$ python3 -q
>>> import numpy as np
>>> np.set_printoptions(precision=2, suppress=True, linewidth=140, sign=" ")
>>> q, _ = np.linalg.qr(np.array([[0.3, 0.2, 1.3, -0.3],
...     [0.2, -1.2, -0.1, -0.7],
...     [1.0, 0.0, 0.0, 1.0],
...     [0.1, 0.8, -1.4, 0.0]]))
>>> evecs, _ = np.linalg.qr(np.array([[0.2, -0.1, 1.0, 0.2, 2.1, -0.5],
...     [-0.3, 0.4, -0.5, -0.7, -0.6, -1.8],
...     [0.5, 0.4, -1.4, -0.8, 0.4, -0.3],
...     [0.1, -0.7, -0.3, -0.8, 0.7, -1.0],
...     [0.0, 0.0, 0.2, 1.5, 0.5, 0.0],
...     [0.6, 1.1, 0.7, -0.9, 0.5, -0.3]]))
>>> sv = 5 * 0.9 ** np.arange(4)
>>> W0 = q[:, :4] * sv @ evecs[:4]
>>> W0
array([[-1.37,  0.84, -3.33, -0.64, -0.21,  1.37],
       [-0.55,  2.85,  1.15,  0.34,  2.93,  0.4 ],
       [ 1.53, -2.  , -2.04,  0.63,  3.48,  0.78],
       [ 2.21, -0.26,  0.67, -2.13, -0.51,  2.57]])
>>> def softmax(z):
...     e = np.exp(z - z.max(axis=-1, keepdims=True))
...     return e / e.sum(axis=-1, keepdims=True)
... 
>>> np.round(softmax(W0[2] + -3), 2) + 0
array([ 0.11,  0.  ,  0.  ,  0.05,  0.78,  0.05])
>>> softmax(W0).sum(axis=1)
array([ 1.,  1.,  1.,  1.])
>>> scores = W0 @ W0.T / np.sqrt(6)
>>> softmax(scores).round(6).argmax(axis=1)
array([ 0,  1,  2,  3])
>>> softmax(scores)[2] @ W0
array([ 1.53, -2.  , -2.04,  0.62,  3.47,  0.78])
>>> T = np.stack([W0, -2 * W0, W0[::-1]])
>>> np.einsum("bij,cij->bc", T, T)
array([[  74.94, -149.88,    2.63],
       [-149.88,  299.75,   -5.27],
       [   2.63,   -5.27,   74.94]])
>>> T.shape
(3, 4, 6)
>>> T.sum(axis=0)
array([[ 3.58, -1.1 ,  3.99, -1.49, -0.3 ,  1.2 ],
       [ 2.09, -4.85, -3.19,  0.29,  0.55,  0.38],
       [-2.09,  4.85,  3.19, -0.29, -0.55, -0.38],
       [-3.58,  1.1 , -3.99,  1.49,  0.3 , -1.2 ]])
>>> (T @ W0.T).shape
(3, 4, 4)
>>> gram = W0.T @ W0
>>> np.diag(gram)
array([  9.41,  12.91,  17.  ,   5.43,  20.95,   9.25])
>>> np.linalg.matrix_rank(gram)
np.int64(4)
>>> np.linalg.svd(W0, compute_uv=False) ** 2
array([ 25.  ,  20.25,  16.4 ,  13.29])
>>> np.allclose(gram, gram.T)
True
>>> np.round(np.linalg.eigvalsh(gram)[::-1], 2) + 0
array([ 25.  ,  20.25,  16.4 ,  13.29,   0.  ,   0.  ])
>>> W = np.array([[1, -2, -1, -1, -2],
...     [-1, 1, -1, -2, 2],
...     [-1, 2, 2, 1, -2],
...     [-1, 0, -2, -2, 0],
...     [-1, -1, 2, 1, -2],
...     [1, -2, -1, -2, -1]])
>>> coef = np.array([0, 1, 0, 0, 3])
>>> act = np.maximum(W0 @ W + coef, 0)
>>> np.linalg.matrix_rank(act)
np.int64(4)
>>> (act > 0).mean(axis=0)
array([ 0.75,  0.25,  0.75,  0.25,  0.5 ])
>>> act
array([[  3.33,   0.  ,   0.  ,   0.  ,  13.13],
       [  0.  ,   3.52,   4.77,   0.  ,   1.26],
       [  2.26,   0.  ,   1.31,   1.1 ,   0.  ],
       [  7.  ,   0.  ,   0.06,   0.  ,   0.  ]])
>>> (act > 0).astype(int)
array([[ 1,  0,  0,  0,  1],
       [ 0,  1,  1,  0,  1],
       [ 1,  0,  1,  1,  0],
       [ 1,  0,  1,  0,  0]])
>>> basis = np.array([[4, -5], [2, 0], [2, 4], [-4, 4], [0, -3]])
>>> W @ basis
array([[  2,  -7],
       [  4, -13],
       [  0,  23],
       [  0, -11],
       [ -6,  23],
       [  6, -14]])
>>> (act @ basis).round(6).argmax(axis=1)
array([ 0,  0,  0,  0])
>>> act @ basis
array([[ 13.32, -56.04],
       [ 16.59,  15.32],
       [  7.25,  -1.67],
       [ 28.11, -34.77]])
